>>> import numpy as np
>>> from numpy import linalg as LA
>>> np.set_printoptions(precision=2, suppress=True, linewidth=200)
>>> def rd(a):
...     return np.round(a, 2) + 0
... 
>>> M = np.load("sample1.npy")
>>> M
array([[0., 1., 1., 1.],
       [1., 0., 1., 1.],
       [1., 1., 0., 1.],
       [1., 1., 1., 0.]])
>>> # equal to its transpose
>>> out = np.array([[1, 2], [0, -3], [2, -1], [0, -1]])
>>> np.einsum("ij,ij->i", M, M)
array([3., 3., 3., 3.])
>>> print(np.einsum("ik,kj->ij", M, out))
[[ 2. -5.]
 [ 3.  0.]
 [ 1. -2.]
 [ 3. -2.]]
>>> np.einsum("ij->j", M)
array([3., 3., 3., 3.])
>>> vals, V = LA.eigh(M)
>>> np.unique(vals.round(6) + 0, return_counts=True)[1]
array([3, 1])
>>> rd(LA.eigvalsh(M + 4 * np.eye(4)))
array([3., 3., 3., 7.])
>>> rd(LA.eigvalsh(M @ M))
array([1., 1., 1., 9.])
>>> np.abs(V[:, -1]).round(6).argmax()
np.int64(0)
>>> rd(vals)
array([-1., -1., -1.,  3.])
>>> (vals > 1e-8).sum(), (vals < -1e-8).sum()
(np.int64(1), np.int64(3))
>>> vals, V = LA.eigh(M)
>>> x = np.array([2, 1, -1, 1])
>>> print(rd(x @ M @ x / (x @ x)), vals[0], vals[-1])
0.29 -1.0 3.0
>>> x @ M @ x
np.float64(2.0)
>>> rd(V * np.abs(vals) @ V.T)
array([[1.5, 0.5, 0.5, 0.5],
       [0.5, 1.5, 0.5, 0.5],
       [0.5, 0.5, 1.5, 0.5],
       [0.5, 0.5, 0.5, 1.5]])
>>> rd(LA.eigvalsh(M[1:, 1:]))
array([-1., -1.,  2.])
>>> M.ravel(order="F")
array([0., 1., 1., 1., 1., 0., 1., 1., 1., 1., 0., 1., 1., 1., 1., 0.])
>>> T = M.reshape(4, 2, -1)
>>> np.swapaxes(T, 1, 2)[2]
array([[1., 0.],
       [1., 1.]])
>>> print(np.einsum("ihd,ihd->ih", T, T))
[[1. 2.]
 [1. 2.]
 [2. 1.]
 [2. 1.]]
>>> T.shape
(4, 2, 2)
>>> T.sum(axis=1)
array([[1., 2.],
       [2., 1.],
       [1., 2.],
       [2., 1.]])
>>> T[:, 0]
array([[0., 1.],
       [1., 0.],
       [1., 1.],
       [1., 1.]])
>>> T.transpose(1, 0, 2)
array([[[0., 1.],
        [1., 0.],
        [1., 1.],
        [1., 1.]],

       [[1., 1.],
        [1., 1.],
        [0., 1.],
        [1., 0.]]])
>>> out = M / LA.norm(M, axis=1, keepdims=True)
>>> G = out @ out.T
>>> (np.abs(G) > 0.9).astype(int)
array([[1, 0, 0, 0],
       [0, 1, 0, 0],
       [0, 0, 1, 0],
       [0, 0, 0, 1]])
>>> np.argwhere(np.triu(np.abs(G) > 0.95, 1))
array([], shape=(0, 2), dtype=int64)
>>> rd(np.degrees(np.arccos(np.clip(G[1, 0], -1, 1))))
np.float64(48.19)
>>> rd(LA.norm(out, axis=1))
array([1., 1., 1., 1.])
>>> X = np.array([[-4, 6, -1], [0, -9, 4], [0, 0, -3]])
>>> rd(np.sort(LA.eigvals(X)))
array([-9., -4., -3.])
>>> X @ X
array([[ 16, -78,  31],
       [  0,  81, -48],
       [  0,   0,   9]])
>>> LA.matrix_power(X - np.diag(np.diag(X)), 3)
array([[0, 0, 0],
       [0, 0, 0],
       [0, 0, 0]])
>>> Uu, sv, Vh = LA.svd(X, full_matrices=False)
>>> rd(np.abs(Vh[0]))
array([0.19, 0.92, 0.35])
>>> rd(np.sqrt((sv ** 2).sum())), rd(LA.norm(X))
(np.float64(12.61), np.float64(12.61))
>>> Uu.shape, sv.shape, Vh.shape
((3, 3), (3,), (3, 3))
>>> rd(Vh @ Vh.T)
array([[1., 0., 0.],
       [0., 1., 0.],
       [0., 0., 1.]])
>>> J = np.load("data.npy")
>>> J
array([[-1.8 , -0.2 , -0.2 ,  2.2 ],
       [ 1.23, -0.01,  1.19, -0.81],
       [ 1.1 ,  0.1 ,  1.1 , -0.8 ]])
>>> out = np.array([[1, 1, -2], [0, 1, 1]])
>>> W2 = np.kron(out, J)
>>> rd(LA.norm(W2, 2)), rd(LA.norm(out, 2) * LA.norm(J, 2))
(np.float64(9.09), np.float64(9.09))
>>> print(LA.matrix_rank(W2))
6
>>> E = np.load("w.npy")
>>> E
array([[ 1.4, -7. , -1.1,  0.5],
       [-0.5, -3. , -2.2, -0.9],
       [ 1.2,  1.5,  0.7, -1.4]])
>>> out = np.array([[2, 1, 0], [1, 3, 2], [2, 1, 1], [0, 1, 0]])
>>> rd(np.einsum("ik,kj->ji", E, out))
array([[ -6.4,  -8.4,   5.3],
       [-20.2, -12.6,   5. ],
       [-15.1,  -8.2,   3.7]])
>>> LA.matrix_rank(E @ out)
np.int64(3)
>>> rd(E @ out)
array([[ -6.4, -20.2, -15.1],
       [ -8.4, -12.6,  -8.2],
       [  5.3,   5. ,   3.7]])
>>> m1 = np.array([[1.1, 0.2, -1.4], [-1.2, 0.3, 0.9], [-0.6, -0.9, -0.3]])
>>> m1
array([[ 1.1,  0.2, -1.4],
       [-1.2,  0.3,  0.9],
       [-0.6, -0.9, -0.3]])
>>> x = np.array([2, 1, 0])
>>> y = m1 @ x
>>> rd(y)
array([ 2.4, -2.1, -2.1])
>>> rd(LA.solve(m1, m1[:, 2]))
array([0., 0., 1.])
>>> rd(LA.solve(m1, 4 * y))
array([8., 4., 0.])
>>> q, R = LA.qr(m1)
>>> print(rd(q))
[[-0.63 -0.06  0.77]
 [ 0.69 -0.49  0.53]
 [ 0.35  0.87  0.35]]
>>> F = np.array([[-1, 2, 1], [0, 1, 3], [0, 2, 3]])
>>> F[2] = F[0]
>>> F
array([[-1,  2,  1],
       [ 0,  1,  3],
       [-1,  2,  1]])
>>> Uu, sv, Vh = LA.svd(F)
>>> V = Vh[:(sv > 1e-8).sum()]
>>> rng = np.random.default_rng(74)
>>> x = F[1] + -1 * F[0] + rng.integers(2) * np.eye(3)[0]
>>> x
array([ 1., -1.,  2.])
>>> print(rd(np.diag(V.T @ V)))
[0.29 0.74 0.97]
>>> rd(V.T @ V)
array([[ 0.29, -0.43,  0.14],
       [-0.43,  0.74,  0.09],
       [ 0.14,  0.09,  0.97]])
>>> rd(LA.norm(x - V.T @ V @ x))
np.float64(0.0)
>>> x = np.array([-2, 2, 1])
>>> h1 = np.maximum(F @ x, 0)
>>> h1
array([7, 5, 7])
>>> np.maximum(F @ (3 * x), 0)
array([21, 15, 21])
>>> hat = np.triu(np.array([[-3, -4, -5], [3, -2, 3], [-5, -2, 1]]), 1) + np.eye(3)
>>> out = hat @ F @ LA.inv(hat)
>>> rd(LA.det(out))
np.float64(0.0)
>>> print(LA.matrix_rank(out))
2
>>> rd(np.poly(out))
array([ 1., -1., -6.,  0.])
>>> np.allclose(F[:-1].T @ LA.lstsq(F[:-1].T, F[-1])[0], F[-1])
True
>>> print(np.abs(np.diag(LA.qr(F)[1])) > 1e-9)
[ True  True False]
>>> try:
...     LA.inv(F)
... except LA.LinAlgError as e:
...     print(e)
... 
Singular matrix
>>> print(rd(np.trace(LA.pinv(F) @ F)))
2.0
>>> Uu, sv, Vh = LA.svd(F)
>>> print(np.argmax(sv[:-1] / (sv[1:] + 1e-6)) + 1)
2
>>> print(rd(sv))
[4.26 1.96 0.  ]
>>> out = Uu[:, :2] @ np.diag(sv[:2]) @ Vh[:2]
>>> LA.matrix_rank(out)
np.int64(2)
>>> print(rd(LA.norm(F - out, 2)), rd(sv[2]))
0.0 0.0
>>> W0 = np.load("test17.npy")
>>> W0
array([[-2, -4, -1],
       [-4, -6,  1],
       [-1,  1,  6]])
>>> q = W0.astype(float).copy()
>>> for j in range(3):
...     q[:, j] -= q[:, :j] @ (q[:, :j].T @ q[:, j])
...     q[:, j] /= LA.norm(q[:, j])
... 
>>> rd(q.T @ W0)
array([[ 4.58,  6.76, -1.75],
       [ 0.  ,  2.69,  5.88],
       [ 0.  ,  0.  ,  0.65]])
>>> x = np.array([-3, 1, -3])
>>> y = W0 @ x
>>> coef, lr = np.zeros(3), 1 / LA.norm(W0, 2) ** 2
>>> for i in range(250):
...     coef -= lr * W0.T @ (W0 @ coef - y)
...     if i % 50 == 0: print(i, round(LA.norm(W0 @ coef - y), 2))
... 
0 6.28
50 0.54
100 0.53
150 0.52
200 0.52
>>> rd(coef)
array([-0.16, -0.72, -2.22])
>>> out = W0 / LA.norm(W0, axis=1, keepdims=True)
>>> G = out @ out.T
>>> (G - 2 * np.eye(3)).round(6).argmax(axis=1)
array([1, 0, 1])
>>> rd(G)
array([[ 1.  ,  0.93, -0.28],
       [ 0.93,  1.  ,  0.09],
       [-0.28,  0.09,  1.  ]])
>>> print(rd(np.degrees(np.arccos(np.clip(G[2, 1], -1, 1)))))
84.89
>>> LA.matrix_rank(W0, rtol=0.1)
np.int64(2)
>>> [round(float(x), 2) for x in LA.svd(W0, compute_uv=False)[:3]]
[8.48, 6.33, 0.15]
>>> rd(np.abs(LA.svd(W0)[2][-1]))
array([0.83, 0.5 , 0.23])
>>> LA.cond(W0) > 100
np.False_
>>> rd(np.abs(LA.eigvals(W0)).max())
np.float64(8.48)
>>> np.allclose(W0 @ W0.T, W0.T @ W0)
True
>>> (W0 + W0.T) / 2
array([[-2., -4., -1.],
       [-4., -6.,  1.],
       [-1.,  1.,  6.]])
>>> print(W0 @ W0)
[[21 31 -8]
 [31 53  4]
 [-8  4 38]]
>>> LA.determinant(W0)
Traceback (most recent call last):
  File "<python-input-121>", line 1, in <module>
    LA.determinant(W0)
    ^^^^^^^^^^^^^^
AttributeError: module 'numpy.linalg' has no attribute 'determinant'
>>> arr = np.loadtxt("case19.csv", delimiter=",")
>>> arr
array([[ 0.,  3.,  7.],
       [-3.,  0.,  7.],
       [-7., -7.,  0.]])
>>> # rank 2
>>> print(np.allclose(arr, arr.T))
False
>>> rd(LA.matrix_power(arr, 4))
array([[ 6206.,  5243., -2247.],
       [ 5243.,  6206.,  2247.],
       [-2247.,  2247., 10486.]])
>>> rd(np.sort(np.abs(LA.eigvals(arr))))
array([ 0.  , 10.34, 10.34])
